$ python3 -q
>>> import numpy as np
>>> from numpy import linalg as LA
>>> np.set_printoptions(suppress=True, linewidth=140)
>>> rd = lambda a: np.round(a, 2) + 0
>>> feats = np.array([[0, -2, 0, 0, 0, 0, 0, 0],
...     [0, 0, 0, 2, 0, 0, 0, 0],
...     [0, 0, 0, 0, -1, -1, 0, -3],
...     [0, 0, 0, 1, 0, 0, 0, 0],
...     [0, 0, -3, 0, -2, 3, 0, -2],
...     [0, 0, -2, 0, 0, 3, 0, -3],
...     [0, 0, 0, 0, 0, 0, 0, 0],
...     [0, 0, 0, 0, 3, -1, 0, -3]])
>>> # splits into 3 blocks
>>> r = LA.matrix_rank(feats)
>>> r
np.int64(6)
>>> ns = LA.svd(feats)[2][r:].T
>>> print([int(LA.matrix_rank(feats[:, :j + 1])) for j in range(8)])
[0, 1, 2, 3, 4, 5, 5, 6]
>>> ns @ ns.T
array([[1., 0., 0., 0., 0., 0., 0., 0.],
       [0., 0., 0., 0., 0., 0., 0., 0.],
       [0., 0., 0., 0., 0., 0., 0., 0.],
       [0., 0., 0., 0., 0., 0., 0., 0.],
       [0., 0., 0., 0., 0., 0., 0., 0.],
       [0., 0., 0., 0., 0., 0., 0., 0.],
       [0., 0., 0., 0., 0., 0., 1., 0.],
       [0., 0., 0., 0., 0., 0., 0., 0.]])
>>> LA.matrix_rank(feats.T @ feats), LA.matrix_rank(feats @ feats.T)
(np.int64(6), np.int64(6))
>>> np.allclose(feats @ ns, 0)
True
>>> x = np.array([-5, 1, 4, -4, -3, -4, -1, 4])
>>> h = np.maximum(feats @ x, 0)
>>> np.maximum(feats @ (3 * x), 0)
array([0, 0, 0, 0, 0, 0, 0, 0])
>>> np.flatnonzero(h > 1e-9)
array([], dtype=int64)
>>> rd(np.tanh(feats @ x))
array([-0.96, -1.  , -1.  , -1.  , -1.  , -1.  ,  0.  , -1.  ])
>>> data = np.loadtxt("layer4.csv", delimiter=",")
>>> print(data)
[[ 2. -2.  4.  0.  5.  0.  4.  2.  1.  5.]
 [-2.  1.  3.  5.  4.  3.  1.  4.  1.  4.]
 [ 0.  0.  3.  1. -2.  1. -2.  3.  1. -2.]
 [ 0.  0. -2. -3.  2.  2.  0. -3. -2. -3.]
 [ 0.  0.  2. -3. -3.  3.  0. -3. -1. -2.]
 [ 0.  0.  2.  1. -2.  3.  3. -3. -2.  0.]
 [ 0.  0. -2.  1.  2.  0.  1.  0.  3.  0.]
 [ 0.  0.  1.  0.  1.  3. -1. -3.  0. -3.]
 [ 0.  0.  3.  0. -2. -1. -3.  3.  3.  3.]
 [ 0.  0. -2. -3.  1.  1.  2. -3.  3.  2.]]
>>> r0 = np.array([2, 3, 2, -2, 1, 2, 2, 2, 1, -1])
>>> out = data + np.outer(r0, np.eye(10)[3])
>>> rd(LA.det(out) / LA.det(data)), rd(1 + LA.solve(data, r0)[3])
(np.float64(2.75), np.float64(2.75))
